% python3 -q
>>> import numpy as np
>>> np.set_printoptions(precision=3, suppress=True, linewidth=100)
>>> rd = lambda a: np.round(a, 3) + 0
>>> other = np.array([[-5, 9, -6, -5, 1],
...     [-4, -4, 9, 1, 4],
...     [3, 7, -7, 4, 9],
...     [3, 2, -1, 9, 5],
...     [4, 3, -7, -4, 3],
...     [-7, 7, 1, 3, -1],
...     [1, -6, -8, -6, -6]])
>>> arr = np.block([[np.zeros((7, 7)), other], [other.T, np.zeros((5, 5))]])
>>> print(arr)
[[ 0.  0.  0.  0.  0.  0.  0. -5.  9. -6. -5.  1.]
 [ 0.  0.  0.  0.  0.  0.  0. -4. -4.  9.  1.  4.]
 [ 0.  0.  0.  0.  0.  0.  0.  3.  7. -7.  4.  9.]
 [ 0.  0.  0.  0.  0.  0.  0.  3.  2. -1.  9.  5.]
 [ 0.  0.  0.  0.  0.  0.  0.  4.  3. -7. -4.  3.]
 [ 0.  0.  0.  0.  0.  0.  0. -7.  7.  1.  3. -1.]
 [ 0.  0.  0.  0.  0.  0.  0.  1. -6. -8. -6. -6.]
 [-5. -4.  3.  3.  4. -7.  1.  0.  0.  0.  0.  0.]
 [ 9. -4.  7.  2.  3.  7. -6.  0.  0.  0.  0.  0.]
 [-6.  9. -7. -1. -7.  1. -8.  0.  0.  0.  0.  0.]
 [-5.  1.  4.  9. -4.  3. -6.  0.  0.  0.  0.  0.]
 [ 1.  4.  9.  5.  3. -1. -6.  0.  0.  0.  0.  0.]]
>>> # rank 10
>>> evals, V = np.linalg.eigh(arr)
>>> vec = np.array([1, 8, -1, -4, -6, -4, 7, -1, -7, 8, 9, 4])
>>> print(rd(np.linalg.eigvalsh(arr[1:, 1:])))
[-18.966 -17.762  -9.972  -6.683  -3.965   0.      3.965   6.683   9.972  17.762  18.966]
>>> print(vec @ arr @ vec)
1168.0
>>> Uu, s, Vt = np.linalg.svd(arr)
>>> print(rd(s))
[20.07  20.07  18.367 18.367 13.836 13.836  7.421  7.421  4.042  4.042  0.     0.   ]
>>> print(np.argmax(s[:-1] / (s[1:] + 1e-6)) + 1)
10
>>> other = Uu[:, :10] @ np.diag(s[:10]) @ Vt[:10]
>>> print(rd(np.abs(arr - other).max()))
0.0
>>> print(np.linalg.matrix_rank(other))
10
>>> vec = np.array([-1, 2, -2, 0, 2, 2, -2, 1, 1, -2, 1, 1])
>>> a = np.maximum(arr @ vec, 0)
>>> print(a)
[12.  0. 37. 21. 20.  0.  0.  0.  1. 42.  9.  5.]
>>> print(arr.T @ a)
[-283.  403. -206.   66. -312.   71. -426.  194.  469. -492.  197.  510.]
>>> print(np.flatnonzero(a > 1e-9))
[ 0  2  3  4  8  9 10 11]
>>> print(arr * (a > 1e-9)[:, None])
[[ 0.  0.  0.  0.  0.  0.  0. -5.  9. -6. -5.  1.]
 [ 0.  0.  0.  0.  0.  0.  0. -0. -0.  0.  0.  0.]
 [ 0.  0.  0.  0.  0.  0.  0.  3.  7. -7.  4.  9.]
 [ 0.  0.  0.  0.  0.  0.  0.  3.  2. -1.  9.  5.]
 [ 0.  0.  0.  0.  0.  0.  0.  4.  3. -7. -4.  3.]
 [ 0.  0.  0.  0.  0.  0.  0. -0.  0.  0.  0. -0.]
 [ 0.  0.  0.  0.  0.  0.  0.  0. -0. -0. -0. -0.]
 [-0. -0.  0.  0.  0. -0.  0.  0.  0.  0.  0.  0.]
 [ 9. -4.  7.  2.  3.  7. -6.  0.  0.  0.  0.  0.]
 [-6.  9. -7. -1. -7.  1. -8.  0.  0.  0.  0.  0.]
 [-5.  1.  4.  9. -4.  3. -6.  0.  0.  0.  0.  0.]
 [ 1.  4.  9.  5.  3. -1. -6.  0.  0.  0.  0.  0.]]
